>>> import numpy as np
>>> np.set_printoptions(suppress=True, linewidth=160)
>>> F = np.array([[-1, -2, 2, 1, -2],
...     [2, -3, -3, 3, -1],
...     [-3, 2, 2, -3, 2],
...     [0, 3, 1, -2, 2],
...     [-3, 1, -1, -3, -3],
...     [1, 0, -1, 2, 0],
...     [-3, 0, -1, -3, -1]])
>>> F[-1] = F[0] + 5 * F[1]
>>> F
array([[ -1,  -2,   2,   1,  -2],
       [  2,  -3,  -3,   3,  -1],
       [ -3,   2,   2,  -3,   2],
       [  0,   3,   1,  -2,   2],
       [ -3,   1,  -1,  -3,  -3],
       [  1,   0,  -1,   2,   0],
       [  9, -17, -13,  16,  -7]])
>>> # row 6 dominates
>>> x0 = np.array([-2, -1, 2, 0, -1])
>>> target = F @ x0
>>> np.round(np.linalg.solve(F.T @ F, F.T @ target), 2) + 0
array([-2., -1.,  2.,  0., -1.])
>>> np.round(np.linalg.pinv(F) @ F, 2) + 0
array([[1., 0., 0., 0., 0.],
       [0., 1., 0., 0., 0.],
       [0., 0., 1., 0., 0.],
       [0., 0., 0., 1., 0.],
       [0., 0., 0., 0., 1.]])
>>> rng = np.random.default_rng(2085)
>>> target = target + 0.3 * rng.normal(size=7)
>>> target.round(2)
array([  9.6 ,  -5.59,   5.99,  -3.35,   5.99,  -3.72, -19.48])
>>> coef, *_ = np.linalg.lstsq(F, target)
>>> coef.round(2)
array([-2.15, -0.89,  1.87,  0.16, -0.94])
>>> [round(float(np.linalg.norm(np.linalg.solve(F.T @ F + lam * np.eye(5), F.T @ target))), 2) for lam in (0, 1, 10, 100)]
[3.13, 2.91, 2.04, 0.8]
>>> np.round(F.T @ (target - F @ coef), 2) + 0
array([0., 0., 0., 0., 0.])
>>> np.round(np.linalg.norm(target - F @ coef), 2)
np.float64(0.45)
>>> Y = np.c_[F[:, :1] @ np.array([[3]]), np.array([1, -2, 0, -1, -2, 1, -1])]
>>> Y
array([[-3,  1],
       [ 6, -2],
       [-9,  0],
       [ 0, -1],
       [-9, -2],
       [ 3,  1],
       [27, -1]])
>>> np.linalg.matrix_rank(np.c_[F, Y])
np.int64(6)
>>> np.round(np.linalg.norm(Y - F @ np.linalg.lstsq(F, Y)[0], axis=0), 2) + 0
array([0.  , 1.74])
>>> np.round(np.linalg.norm(np.linalg.qr(F)[0].T @ Y, axis=0) ** 2 / ((Y ** 2).sum(axis=0) + 1e-12), 2)
array([1.  , 0.75])
